>>> import numpy as np
>>> import numpy.linalg as la
>>> np.set_printoptions(precision=2, suppress=True, linewidth=160)
>>> feats = np.loadtxt("run18.csv", delimiter=",")
>>> feats
array([[ 2., -2., -2.],
       [-2., -2.,  3.],
       [-2.,  3.,  6.]])
>>> # symmetric
>>> ev, V = la.eigh(feats)
>>> x = np.array([-3, 0, 2])
>>> (np.sign(V[:, -1].round(6)) == np.sign(V[0, -1].round(6))).astype(int)
array([1, 0, 0])
>>> x @ feats @ x
np.float64(66.0)
>>> la.eigvalsh(feats[1:, 1:])
array([-3.,  7.])
>>> V * np.maximum(ev, 0) @ V.T
array([[ 2.22, -1.19, -2.21],
       [-1.19,  0.92,  2.24],
       [-2.21,  2.24,  6.2 ]])
>>> np.abs(feats).sum(axis=1).max(), np.round(np.abs(ev).max(), 2)
(np.float64(11.0), np.float64(8.08))
>>> np.round(x @ feats @ x / (x @ x), 2), np.round(ev[0], 2), np.round(ev[-1], 2)
(np.float64(5.08), np.float64(-3.34), np.float64(8.08))
>>> arr = np.loadtxt("out9.csv", delimiter=",")
>>> arr
array([[ 5., 10., 13.],
       [ 9., 18., 16.],
       [12., 24., 22.],
       [16., 32., 25.],
       [ 6., 12., 10.],
       [10., 20., 13.],
       [17., 34., 22.],
       [ 6., 12., 10.],
       [10., 20., 13.],
       [14., 28., 16.],
       [14., 28., 16.],
       [14., 28., 16.],
       [ 2.,  4.,  7.],
       [11., 22., 10.],
       [ 5., 10., 13.],
       [20., 40., 28.],
       [16., 32., 25.],
       [20., 40., 28.],
       [10., 20., 13.]])
>>> np.abs(np.diag(la.qr(arr)[1])) > 1e-9
array([ True, False,  True])
>>> try:
...     la.inv(arr)
... except la.LinAlgError as e:
...     print("failed:", e)
... 
failed: Last 2 dimensions of the array must be square
>>> np.unique(arr.round(6), axis=0).shape
(11, 3)
>>> round(float(np.trace(la.pinv(arr) @ arr)), 2)
2.0
>>> idx = arr[:, 2] > np.median(arr[:, 2])
>>> r0 = arr[idx].mean(axis=0) - arr[~idx].mean(axis=0)
>>> ((arr - arr.mean(axis=0)) @ r0 > 0).astype(int)
array([0, 0, 1, 1, 0, 0, 1, 0, 0, 1, 1, 1, 0, 0, 0, 1, 1, 1, 0])
>>> idx.astype(int)
array([0, 0, 1, 1, 0, 0, 1, 0, 0, 0, 0, 0, 0, 0, 0, 1, 1, 1, 0])
>>> rng = np.random.default_rng(414138)
>>> A = np.array([[-7, -1, 4], [1, 9, 1], [-5, -4, 2], [-1, -2, 8]]) * (rng.random((4, 3)) < 0.3)
>>> A
array([[0, 0, 4],
       [0, 9, 0],
       [0, 0, 0],
       [0, 0, 0]])
>>> # rows and columns are dependent
>>> la.cond(A) > 100
np.True_
>>> Uu, sv, Vh = la.svd(A, full_matrices=False)
>>> Vh @ Vh.T
array([[1., 0., 0.],
       [0., 1., 0.],
       [0., 0., 1.]])
>>> Uu.T @ A @ Vh.T
array([[9., 0., 0.],
       [0., 4., 0.],
       [0., 0., 0.]])
>>> np.abs(Uu[:, 0]).round(6).argmax()
np.int64(1)
>>> sv
array([9., 4., 0.])
>>> Uu.T @ Uu
array([[1., 0., 0.],
       [0., 1., 0.],
       [0., 0., 1.]])
>>> np.allclose(Uu * sv @ Vh, A)
True
>>> Uu, sv, Vh = la.svd(A)
>>> np.argmax(sv[:-1] / (sv[1:] + 1e-6)) + 1
np.int64(2)
>>> sv
array([9., 4., 0.])
>>> Y = Uu[:, :2] @ np.diag(sv[:2]) @ Vh[:2]
>>> round(la.norm(A - Y) / la.norm(A), 2)
np.float64(0.0)
>>> round(la.norm(A - Y, 2), 2), sv[2]
(np.float64(0.0), np.float64(0.0))
>>> x = np.array([1, 0, -3])
>>> (A @ x).argmax()
np.int64(1)
>>> A @ x
array([-12,   0,   0,   0])
>>> A @ np.ones(3)
array([4., 9., 0., 0.])
>>> A * x
array([[  0,   0, -12],
       [  0,   0,   0],
       [  0,   0,   0],
       [  0,   0,   0]])
>>> x @ A
Traceback (most recent call last):
  File "<python-input-47>", line 1, in <module>
    x @ A
    ~~^~~
ValueError: matmul: Input operand 1 has a mismatch in its core dimension 0, with gufunc signature (n?,k),(k,m?)->(n?,m?) (size 4 is different from 3)
>>> A @ np.eye(3)[1]
array([0., 9., 0., 0.])
>>> Uu, sv, Vh = la.svd(A)
>>> V = Vh[:(sv > 1e-8).sum()]
>>> x = A[2] + -3 * A[1] + rng.integers(2) * np.eye(3)[0]
>>> x
array([  1., -27.,   0.])
>>> np.allclose(V.T @ V @ x, x)
False
>>> np.diag(V.T @ V)
array([0., 1., 1.])
>>> data = np.load("layer16.npy")
>>> data
array([[ 4,  0,  1],
       [ 7,  0,  0],
       [10,  0,  0],
       [ 0,  4,  5],
       [10,  0,  0],
       [ 1,  0,  3],
       [ 4,  0,  1],
       [ 0, 12,  9],
       [ 4,  0,  1],
       [ 0, 12,  9],
       [ 7,  0,  0],
       [10,  0,  0],
       [ 7,  0,  0],
       [ 0,  8,  7],
       [10,  0,  0],
       [ 0, 12,  9]])
>>> # rows 2 and 4 are equal
>>> Y = np.array([[2, 1, 2], [2, 2, 1], [2, 0, 1]])
>>> Y.T @ data.T
array([[10, 14, 20, 18, 20,  8, 10, 42, 10, 42, 14, 20, 14, 30, 20, 42],
       [ 4,  7, 10,  8, 10,  1,  4, 24,  4, 24,  7, 10,  7, 16, 10, 24],
       [ 9, 14, 20,  9, 20,  5,  9, 21,  9, 21, 14, 20, 14, 15, 20, 21]])
>>> la.matrix_rank(np.vstack([data, Y.T]))
np.int64(3)
>>> la.matrix_rank(data @ Y)
np.int64(3)
>>> Y @ data
Traceback (most recent call last):
  File "<python-input-62>", line 1, in <module>
    Y @ data
    ~~^~~~~~
ValueError: matmul: Input operand 1 has a mismatch in its core dimension 0, with gufunc signature (n?,k),(k,m?)->(n?,m?) (size 16 is different from 3)
>>> K = np.array([[4.0, 1.0, 0.0, 0.0],
...     [0.0, 4.0, 1.0, 0.0],
...     [0.0, 0.0, 4.0, 1.0],
...     [0.0, 0.0, 0.0, 4.0]])
>>> Y = la.inv(K)
>>> K @ Y
array([[1., 0., 0., 0.],
       [0., 1., 0., 0.],
       [0., 0., 1., 0.],
       [0., 0., 0., 1.]])
>>> round(la.det(K) * la.det(Y), 2)
np.float64(1.0)
>>> la.inv(Y)
array([[4., 1., 0., 0.],
       [0., 4., 1., 0.],
       [0., 0., 4., 1.],
       [0., 0., 0., 4.]])
